$ python3 -q
>>> import numpy as np
>>> np.set_printoptions(precision=1, suppress=True, linewidth=160)
>>> def tidy(a):
...     return np.round(a, 1) + 0
... 
>>> arr = np.loadtxt("run4.csv", delimiter=",")
>>> print(tidy(arr))
[[ 1.   0.   0.   0.   0.   0.   0.   0.   0.   0. ]
 [ 0.   1.   0.   0.   0.   0.   0.   0.   0.   0. ]
 [ 0.   0.   1.   0.   0.   0.   0.   0.   0.   0. ]
 [ 0.   0.   0.   1.   0.   0.   0.   0.   0.   0. ]
 [ 0.   0.   0.   0.   1.   0.   0.   0.   0.   0. ]
 [ 0.   0.   0.   0.   0.   1.   0.   0.   0.   0. ]
 [ 0.   0.   0.   0.   0.   0.   1.   0.   0.   0. ]
 [ 0.   0.   0.   0.   0.   0.   0.   1.   0.   0. ]
 [ 0.   0.   0.   0.   0.   0.   0.   0.  -0.7 -0.7]
 [ 0.   0.   0.   0.   0.   0.   0.   0.   0.7 -0.7]]
>>> def softmax(z):
...     e = np.exp(z - z.max(axis=-1, keepdims=True))
...     return e / e.sum(axis=-1, keepdims=True)
... 
>>> print(tidy(softmax(arr).sum(axis=1)))
[1. 1. 1. 1. 1. 1. 1. 1. 1. 1.]
>>> S = arr @ arr.T / np.sqrt(10)
>>> print(tidy(softmax(S + np.triu(np.full(S.shape, -np.inf), 1))))
[[1.  0.  0.  0.  0.  0.  0.  0.  0.  0. ]
 [0.4 0.6 0.  0.  0.  0.  0.  0.  0.  0. ]
 [0.3 0.3 0.4 0.  0.  0.  0.  0.  0.  0. ]
 [0.2 0.2 0.2 0.3 0.  0.  0.  0.  0.  0. ]
 [0.2 0.2 0.2 0.2 0.3 0.  0.  0.  0.  0. ]
 [0.2 0.2 0.2 0.2 0.2 0.2 0.  0.  0.  0. ]
 [0.1 0.1 0.1 0.1 0.1 0.1 0.2 0.  0.  0. ]
 [0.1 0.1 0.1 0.1 0.1 0.1 0.1 0.2 0.  0. ]
 [0.1 0.1 0.1 0.1 0.1 0.1 0.1 0.1 0.1 0. ]
 [0.1 0.1 0.1 0.1 0.1 0.1 0.1 0.1 0.1 0.1]]
>>> K = np.load("test15.npy")
>>> print(K)
[[ 3  7  6  0  0]
 [ 0  0  0 10  5]
 [15 20  7  2  0]
 [18 13  9  0  1]
 [ 3  0  0  1 15]
 [18 14  7  0  0]
 [ 6  9  2  0  0]
 [ 6  3 11  0  9]
 [ 0  0  3 13  0]
 [ 6  7  0  4  0]
 [ 0  0  0  6  7]
 [ 0  0  0  2 11]
 [ 0  0  0 12 12]
 [ 0  0  0  7  8]
 [ 0  0  0  0  4]
 [ 0  0  0  5 13]
 [ 0  0  0  0 14]
 [ 6  6  0  3  0]
 [ 0  4  6  0  0]
 [ 0  0  0 14 13]
 [ 0  5  4  0  0]
 [ 0  0  3  7 22]
 [ 0  0  0 11  0]
 [18 13  0  6  0]
 [ 0  0  0  5 17]
 [ 0  0  5  8 13]
 [ 6  5 13  0  5]
 [ 0  0 15  2  6]
 [ 0  0  0  4  3]
 [24 20 10  5  0]
 [ 0  0  0  2  6]
 [ 0  0  2  5 21]
 [ 9  6  5  0  4]
 [12 10 15 11  2]
 [ 0  0  0  0  9]
 [ 0  0  0 15  0]]
>>> C2 = np.cov(K, rowvar=False)
>>> print(tidy(np.corrcoef(K[:, 0], K[:, 2])[0, 1]))
0.5
>>> print(tidy(np.polyfit(K[:, 0], K[:, 2], 1)))
[0.3 2. ]
>>> print(tidy(np.linalg.eigvalsh(C2)[::-1]))
[100.9  28.   19.8  14.7   2.1]
>>> hat = K @ np.linalg.solve(K.T @ K, K.T)
>>> print(tidy(hat @ K[:, 1]))
[ 7.  0. 20. 13.  0. 14.  9.  3.  0.  7.  0.  0.  0.  0.  0.  0.  0.  6.  4.  0.  5.  0.  0. 13.  0.  0.  5.  0.  0. 20.  0.  0.  6. 10.  0.  0.]
>>> print(np.linalg.matrix_rank(np.eye(36) - hat))
31
>>> print(tidy(np.diag(hat)))
[0.1 0.1 0.4 0.2 0.1 0.2 0.1 0.2 0.2 0.1 0.  0.1 0.1 0.  0.  0.1 0.1 0.  0.1 0.2 0.2 0.2 0.1 0.3 0.1 0.1 0.2 0.3 0.  0.3 0.  0.2 0.1 0.3 0.  0.2]
>>> left, sigma, vt = np.linalg.svd(K, full_matrices=False)
>>> print(tidy(np.abs(vt[0])))
[0.6 0.5 0.4 0.3 0.3]
>>> print(np.allclose(left * sigma @ vt, K))
True
>>> print(tidy(sigma / sigma[0]))
[1.  0.8 0.4 0.3 0.1]
>>> print(np.abs(left[:, 0]).round(6).argmax())
29
>>> print(tidy(vt @ vt.T))
[[1. 0. 0. 0. 0.]
 [0. 1. 0. 0. 0.]
 [0. 0. 1. 0. 0.]
 [0. 0. 0. 1. 0.]
 [0. 0. 0. 0. 1.]]
>>> print(tidy(np.cumsum(sigma ** 2) / np.sum(sigma ** 2)))
[0.5 0.8 0.9 1.  1. ]
>>> print(tidy(left.T @ left))
[[1. 0. 0. 0. 0.]
 [0. 1. 0. 0. 0.]
 [0. 0. 1. 0. 0.]
 [0. 0. 0. 1. 0.]
 [0. 0. 0. 0. 1.]]
>>> rng = np.random.default_rng(62804)
>>> idx = rng.integers(0, 3, 11)
>>> A = (idx[:, None] == idx) * 4 + np.eye(11)
>>> print(A)
[[5. 0. 4. 0. 0. 4. 4. 0. 0. 4. 4.]
 [0. 5. 0. 4. 4. 0. 0. 4. 0. 0. 0.]
 [4. 0. 5. 0. 0. 4. 4. 0. 0. 4. 4.]
 [0. 4. 0. 5. 4. 0. 0. 4. 0. 0. 0.]
 [0. 4. 0. 4. 5. 0. 0. 4. 0. 0. 0.]
 [4. 0. 4. 0. 0. 5. 4. 0. 0. 4. 4.]
 [4. 0. 4. 0. 0. 4. 5. 0. 0. 4. 4.]
 [0. 4. 0. 4. 4. 0. 0. 5. 0. 0. 0.]
 [0. 0. 0. 0. 0. 0. 0. 0. 5. 0. 0.]
 [4. 0. 4. 0. 0. 4. 4. 0. 0. 5. 4.]
 [4. 0. 4. 0. 0. 4. 4. 0. 0. 4. 5.]]
>>> idx = rng.permutation(11)
>>> print(idx)
[ 7  6 10  4  5  1  9  2  0  8  3]
>>> out = A[idx][:, idx]
>>> print(np.diag(out))
[5. 5. 5. 5. 5. 5. 5. 5. 5. 5. 5.]
>>> print(tidy(np.sort(np.abs(np.linalg.eigvals(out)))))
[ 1.  1.  1.  1.  1.  1.  1.  1.  5. 17. 25.]
>>> print(tidy(np.linalg.det(out)), tidy(np.linalg.det(A[idx])))
2125.0 2125.0
